$ python -q
>>> import numpy as np
>>> from numpy import linalg as LA
>>> np.set_printoptions(precision=2, suppress=True, linewidth=120)
>>> tidy = lambda a: np.round(a, 2) + 0
>>> X = np.load("w.npy")
>>> X
array([[ 0. , -1.5,  0.8,  0.4, -1.1, -1.9],
       [-0.2,  3.1, -0.4,  1.3,  0. , -0.4],
       [ 1.2, -1.6,  0.8, -2.2, -1. ,  0. ],
       [ 0.6,  0.8, -1. ,  0.5,  0. , -2.2],
       [-0.9,  0.1, -0.1, -0.2,  1.8,  0.4],
       [ 0.9,  1.6,  0.9, -1.5, -0.6,  0.2],
       [-0.2, -1.7,  0.6,  0.1, -0.5, -0.7]])
>>> out = X / np.sqrt((X ** 2).mean(axis=1, keepdims=True))
>>> LA.matrix_rank(out) == LA.matrix_rank(X)
np.True_
>>> tidy(LA.norm(out, axis=1))
array([2.45, 2.45, 2.45, 2.45, 2.45, 2.45, 2.45])
>>> vec = np.array([5, 5, 1, 1, 4, 1])
>>> h1 = np.maximum(X @ vec, 0)
>>> tidy(np.maximum(X @ vec, 0) - np.maximum(-X @ vec, 0))
array([-12.6,  15. ,  -7.4,   4.3,   3.3,   9.7, -11.5])
>>> m1 = np.array([[0.0, 0.0, 0.0, 0.0, 0.0],
...     [0.0, -2.0, 2.0, -9.0, 8.0],
...     [0.0, 2.0, -2.0, 1.0, -4.0],
...     [0.0, 4.0, -7.0, 5.0, -6.0],
...     [0.0, 2.0, -9.0, -6.0, 2.0]])
>>> w1 = np.array([[2, 3, 0, 2], [1, 0, 3, 2], [1, 3, 1, 2], [1, 2, 1, 3], [2, 3, 0, 3]])
>>> c = np.array([3, 2, -3, 1])
>>> act = np.maximum(m1 @ w1 + c, 0)
>>> (act > 0).mean(axis=0)
array([0.4, 0.4, 0.4, 0.2])
>>> W2 = np.array([[-1, 4], [4, 3], [2, -4], [1, 4]])
>>> (act @ W2).round(6).argmax(axis=1)
array([1, 1, 0, 0, 0])
>>> tidy(m1 @ LA.pinv(m1) @ m1)
array([[ 0.,  0.,  0.,  0.,  0.],
       [ 0., -2.,  2., -9.,  8.],
       [ 0.,  2., -2.,  1., -4.],
       [ 0.,  4., -7.,  5., -6.],
       [ 0.,  2., -9., -6.,  2.]])
>>> np.abs(np.diag(LA.qr(m1)[1])) > 1e-9
array([False,  True,  True,  True,  True])
>>> vec = np.array([9, -7, -4, -8, -5])
>>> m1 * vec
array([[  0.,  -0.,  -0.,  -0.,  -0.],
       [  0.,  14.,  -8.,  72., -40.],
       [  0., -14.,   8.,  -8.,  20.],
       [  0., -28.,  28., -40.,  30.],
       [  0., -14.,  36.,  48., -10.]])
>>> np.einsum("ij,j->i", m1, vec)
array([  0.,  38.,   6., -10.,  60.])
>>> m1 @ np.ones(5)
array([  0.,  -1.,  -3.,  -4., -11.])
>>> m1 @ vec
array([  0.,  38.,   6., -10.,  60.])
>>> m1 @ np.eye(5)[1]
array([ 0., -2.,  2.,  4.,  2.])
>>> U, s, Vt = LA.svd(m1)
>>> tidy(s)
array([16.63, 12.17,  1.97,  0.68,  0.  ])
>>> np.argmax(s[:-1] / (s[1:] + 1e-6)) + 1
np.int64(4)
>>> out = U[:, :4] @ np.diag(s[:4]) @ Vt[:4]
>>> LA.matrix_rank(m1, rtol=0.05)
np.int64(3)
>>> tidy(LA.norm(m1 - out, 2)), s[4]
(np.float64(0.0), np.float64(0.0))
>>> F = np.load("layer17.npy")
>>> F
array([[ 0.98, -0.62, -0.62, -0.64, -0.84,  1.76, -0.38, -0.08, -0.1 ,  0.06],
       [ 1.85, -0.59, -1.13, -1.3 , -0.48,  2.  , -0.53,  0.04,  0.23, -0.21],
       [-3.45, -0.01,  2.03,  2.6 , -1.22, -1.2 ,  0.63, -0.44, -1.23,  1.01],
       [ 3.48,  1.7 , -1.93, -2.89,  4.45, -2.64, -0.09,  1.  ,  2.46, -1.96],
       [ 1.83,  0.39, -1.05, -1.44,  1.38, -0.24, -0.21,  0.36,  0.93, -0.75],
       [ 0.01, -0.49, -0.04,  0.07, -0.93,  1.12, -0.16, -0.16, -0.35,  0.27],
       [-2.46, -1.12,  1.37,  2.03, -2.99,  1.68,  0.09, -0.68, -1.68,  1.34],
       [ 0.04, -0.38, -0.05,  0.03, -0.71,  0.88, -0.13, -0.12, -0.26,  0.2 ],
       [-3.23,  0.27,  1.92,  2.39, -0.61, -1.76,  0.68, -0.32, -0.95,  0.79],
       [-4.41, -0.37,  2.57,  3.38, -2.24, -0.72,  0.69, -0.68, -1.83,  1.49],
       [ 2.58,  1.56, -1.41, -2.19,  3.87, -2.64,  0.03,  0.84,  2.04, -1.62]])
>>> # rank 2
>>> U, s, Vt = LA.svd(F)
>>> V = Vt[:(s > 1e-8).sum()]
>>> rng = np.random.default_rng(8682)
>>> vec = F[2] + -2 * F[4] + rng.integers(2) * np.eye(10)[6]
>>> tidy(vec)
array([-7.11, -0.79,  4.13,  5.48, -3.98, -0.72,  1.05, -1.16, -3.09,  2.51])
>>> LA.matrix_rank(np.vstack([F, vec]))
np.int64(2)
